In [1]: import numpy as np

In [2]: np.set_printoptions(precision=2, suppress=True, linewidth=120, floatmode="fixed")

In [3]: def rd(a):
   ...:     return np.round(a, 2) + 0
   ...: 

In [4]: A = np.load("data.npy")

In [5]: A
Out[5]: 
array([[0, 0, 0, 1],
       [0, 0, 1, 0],
       [0, 1, 0, 0],
       [1, 0, 0, 0]])

In [6]: # symmetric, so the eigenvalues are real

In [7]: M2 = A / np.sqrt((A ** 2).mean(axis=1, keepdims=True))

In [8]: np.linalg.matrix_rank(A - A.mean(axis=1, keepdims=True))
Out[8]: np.int64(3)

In [9]: rng = np.random.default_rng(5826)

In [10]: labels = rng.permutation(4)

In [11]: labels
Out[11]: array([3, 0, 1, 2])

In [12]: M2 = A[labels][:, labels]

In [13]: M2
Out[13]: 
array([[0, 1, 0, 0],
       [1, 0, 0, 0],
       [0, 0, 0, 1],
       [0, 0, 1, 0]])

In [14]: rd(np.sort(np.abs(np.linalg.eigvals(M2))))
Out[14]: array([1.00, 1.00, 1.00, 1.00])

In [15]: np.allclose(M2, A)
Out[15]: False

In [16]: f = np.array([2, 3, 1, 3])

In [17]: M2 = A + np.outer(f, np.eye(4)[0])

In [18]: M2
Out[18]: 
array([[2.00, 0.00, 0.00, 1.00],
       [3.00, 0.00, 1.00, 0.00],
       [1.00, 1.00, 0.00, 0.00],
       [4.00, 0.00, 0.00, 0.00]])

In [19]: K = np.array([[2, 2, -3, 2], [2, 2, 2, -3], [-3, 2, 2, 2], [2, -3, 2, 2]])

In [20]: # equal to its transpose

In [21]: hat = np.triu(np.array([[-6, 8, -6, -4], [5, -1, 3, -3], [8, -8, 9, -7], [-1, 6, -9, 8]]), 1) + np.eye(4)

In [22]: M2 = hat @ K @ np.linalg.inv(hat)

In [23]: rd(np.poly(M2))
Out[23]: array([   1.00,   -8.00,  -10.00,  200.00, -375.00])

In [24]: hat @ K - K @ hat
Out[24]: 
array([[ 26.00,   0.00,   2.00, -51.00],
       [-15.00,  -1.00,   6.00,  28.00],
       [-14.00,  45.00, -38.00,  -6.00],
       [  0.00, -16.00,  21.00,  13.00]])
